$ python -q
>>> import numpy as np
>>> np.set_printoptions(precision=1, suppress=True, linewidth=200, legacy="1.25")
>>> mat = np.loadtxt("block6.csv", delimiter=",")
>>> mat
array([[-3.,  0.,  0.,  0.,  0.,  0.,  0.,  0.,  0.,  0.,  0.,  0.],
       [ 0., -2.,  0.,  0.,  0.,  0.,  0.,  0.,  0.,  0.,  0.,  0.],
       [ 0.,  0., -3.,  0.,  0.,  0.,  0.,  0.,  0.,  0.,  0.,  0.],
       [ 0.,  0.,  0.,  3.,  0.,  0.,  0.,  0.,  0.,  0.,  0.,  0.],
       [ 0.,  0.,  0.,  0., -3.,  0.,  0.,  0.,  0.,  0.,  0.,  0.],
       [ 0.,  0.,  0.,  0.,  0.,  3.,  0.,  0.,  0.,  0.,  0.,  0.],
       [ 0.,  0.,  0.,  0.,  0.,  0.,  2.,  0.,  0.,  0.,  0.,  0.],
       [ 0.,  0.,  0.,  0.,  0.,  0.,  0.,  3.,  0.,  0.,  0.,  0.],
       [ 0.,  0.,  0.,  0.,  0.,  0.,  0.,  0.,  3.,  0.,  0.,  0.],
       [ 0.,  0.,  0.,  0.,  0.,  0.,  0.,  0.,  0.,  1.,  0.,  0.],
       [ 0.,  0.,  0.,  0.,  0.,  0.,  0.,  0.,  0.,  0.,  0.,  0.],
       [ 0.,  0.,  0.,  0.,  0.,  0.,  0.,  0.,  0.,  0.,  0., -2.]])
>>> print(mat @ mat.T)
[[9. 0. 0. 0. 0. 0. 0. 0. 0. 0. 0. 0.]
 [0. 4. 0. 0. 0. 0. 0. 0. 0. 0. 0. 0.]
 [0. 0. 9. 0. 0. 0. 0. 0. 0. 0. 0. 0.]
 [0. 0. 0. 9. 0. 0. 0. 0. 0. 0. 0. 0.]
 [0. 0. 0. 0. 9. 0. 0. 0. 0. 0. 0. 0.]
 [0. 0. 0. 0. 0. 9. 0. 0. 0. 0. 0. 0.]
 [0. 0. 0. 0. 0. 0. 4. 0. 0. 0. 0. 0.]
 [0. 0. 0. 0. 0. 0. 0. 9. 0. 0. 0. 0.]
 [0. 0. 0. 0. 0. 0. 0. 0. 9. 0. 0. 0.]
 [0. 0. 0. 0. 0. 0. 0. 0. 0. 1. 0. 0.]
 [0. 0. 0. 0. 0. 0. 0. 0. 0. 0. 0. 0.]
 [0. 0. 0. 0. 0. 0. 0. 0. 0. 0. 0. 4.]]
>>> np.linalg.svd(mat, compute_uv=False)
array([3., 3., 3., 3., 3., 3., 3., 2., 2., 2., 1., 0.])
>>> np.linalg.norm(mat, axis=0)
array([3., 2., 3., 3., 3., 3., 2., 3., 3., 1., 0., 2.])
>>> print(round(float(np.linalg.norm(mat, 2) / np.linalg.norm(mat)), 1))
0.3
>>> print(np.linalg.cond(mat) > 100)
True
>>> [round(float(x), 1) for x in np.linalg.svd(mat, compute_uv=False)[:3]]
[3.0, 3.0, 3.0]
>>> print(np.argsort(-np.linalg.norm(mat, axis=0).round(6), kind="stable")[:3])
[0 2 3]
>>> mat @ np.linalg.pinv(mat) @ mat
array([[-3.,  0.,  0.,  0.,  0.,  0.,  0.,  0.,  0.,  0.,  0.,  0.],
       [ 0., -2.,  0.,  0.,  0.,  0.,  0.,  0.,  0.,  0.,  0.,  0.],
       [ 0.,  0., -3.,  0.,  0.,  0.,  0.,  0.,  0.,  0.,  0.,  0.],
       [ 0.,  0.,  0.,  3.,  0.,  0.,  0.,  0.,  0.,  0.,  0.,  0.],
       [ 0.,  0.,  0.,  0., -3.,  0.,  0.,  0.,  0.,  0.,  0.,  0.],
       [ 0.,  0.,  0.,  0.,  0.,  3.,  0.,  0.,  0.,  0.,  0.,  0.],
       [ 0.,  0.,  0.,  0.,  0.,  0.,  2.,  0.,  0.,  0.,  0.,  0.],
       [ 0.,  0.,  0.,  0.,  0.,  0.,  0.,  3.,  0.,  0.,  0.,  0.],
       [ 0.,  0.,  0.,  0.,  0.,  0.,  0.,  0.,  3.,  0.,  0.,  0.],
       [ 0.,  0.,  0.,  0.,  0.,  0.,  0.,  0.,  0.,  1.,  0.,  0.],
       [ 0.,  0.,  0.,  0.,  0.,  0.,  0.,  0.,  0.,  0.,  0.,  0.],
       [ 0.,  0.,  0.,  0.,  0.,  0.,  0.,  0.,  0.,  0.,  0., -2.]])
>>> print(np.allclose(mat[:-1].T @ np.linalg.lstsq(mat[:-1].T, mat[-1])[0], mat[-1]))
False
>>> print(np.linalg.lstsq(mat[:-1].T, mat[-1])[2])
10
>>> rng = np.random.default_rng(491441)
>>> lab = rng.permutation(12)
>>> lab
array([ 1,  2,  0, 10,  4,  7, 11,  5,  9,  3,  8,  6])
>>> M2 = mat[lab][:, lab]
>>> np.sort(np.abs(np.linalg.eigvals(M2)))
array([0., 1., 2., 2., 2., 3., 3., 3., 3., 3., 3., 3.])
>>> m1 = np.load("m.npy")
>>> m1
array([[-2.7, -3. , -2. ,  0. , -3. , -1. , -2. ],
       [-2. ,  2.3, -2. , -1. , -3. ,  1. ,  0. ],
       [-2. ,  1. ,  2.3,  2. ,  3. , -3. ,  1. ],
       [ 1. ,  1. , -3. , -0.7,  2. , -1. , -3. ],
       [ 0. , -3. ,  3. ,  0. , -2.7,  3. , -2. ],
       [-1. ,  0. , -2. ,  1. ,  3. , -1.7,  1. ],
       [-3. , -3. , -2. ,  0. , -3. , -1. , -1.7]])
>>> O, Rm = np.linalg.qr(m1)
>>> O.shape, Rm.shape
((7, 7), (7, 7))
>>> np.round(abs(Rm[0, 0]), 1), np.round(np.linalg.norm(m1[:, 0]), 1)
(5.1, 5.1)
>>> np.round(O @ Rm, 1) + 0
array([[-2.7, -3. , -2. ,  0. , -3. , -1. , -2. ],
       [-2. ,  2.3, -2. , -1. , -3. ,  1. ,  0. ],
       [-2. ,  1. ,  2.3,  2. ,  3. , -3. ,  1. ],
       [ 1. ,  1. , -3. , -0.7,  2. , -1. , -3. ],
       [ 0. , -3. ,  3. ,  0. , -2.7,  3. , -2. ],
       [-1. ,  0. , -2. ,  1. ,  3. , -1.7,  1. ],
       [-3. , -3. , -2. ,  0. , -3. , -1. , -1.7]])
>>> print(np.trace(O @ O.T))
7.0
>>> print(round(np.linalg.det(m1), 1))
-510.7
>>> np.trace(m1)
-4.9
>>> (m1 - m1.T) / 2
array([[ 0. , -0.5,  0. , -0.5, -1.5,  0. ,  0.5],
       [ 0.5,  0. , -1.5, -1. ,  0. ,  0.5,  1.5],
       [ 0. ,  1.5,  0. ,  2.5,  0. , -0.5,  1.5],
       [ 0.5,  1. , -2.5,  0. ,  1. , -1. , -1.5],
       [ 1.5,  0. ,  0. , -1. ,  0. ,  0. ,  0.5],
       [ 0. , -0.5,  0.5,  1. ,  0. ,  0. ,  1. ],
       [-0.5, -1.5, -1.5,  1.5, -0.5, -1. ,  0. ]])
>>> print(np.allclose(m1 @ m1.T, m1.T @ m1))
False
>>> print(np.sort(np.abs(np.linalg.eigvals(m1))))
[0.3 1.6 2.1 3.9 3.9 4.  8.2]
>>> (m1 + m1.T) / 2
array([[-2.7, -2.5, -2. ,  0.5, -1.5, -1. , -2.5],
       [-2.5,  2.3, -0.5,  0. , -3. ,  0.5, -1.5],
       [-2. , -0.5,  2.3, -0.5,  3. , -2.5, -0.5],
       [ 0.5,  0. , -0.5, -0.7,  1. ,  0. , -1.5],
       [-1.5, -3. ,  3. ,  1. , -2.7,  3. , -2.5],
       [-1. ,  0.5, -2.5,  0. ,  3. , -1.7,  0. ],
       [-2.5, -1.5, -0.5, -1.5, -2.5,  0. , -1.7]])
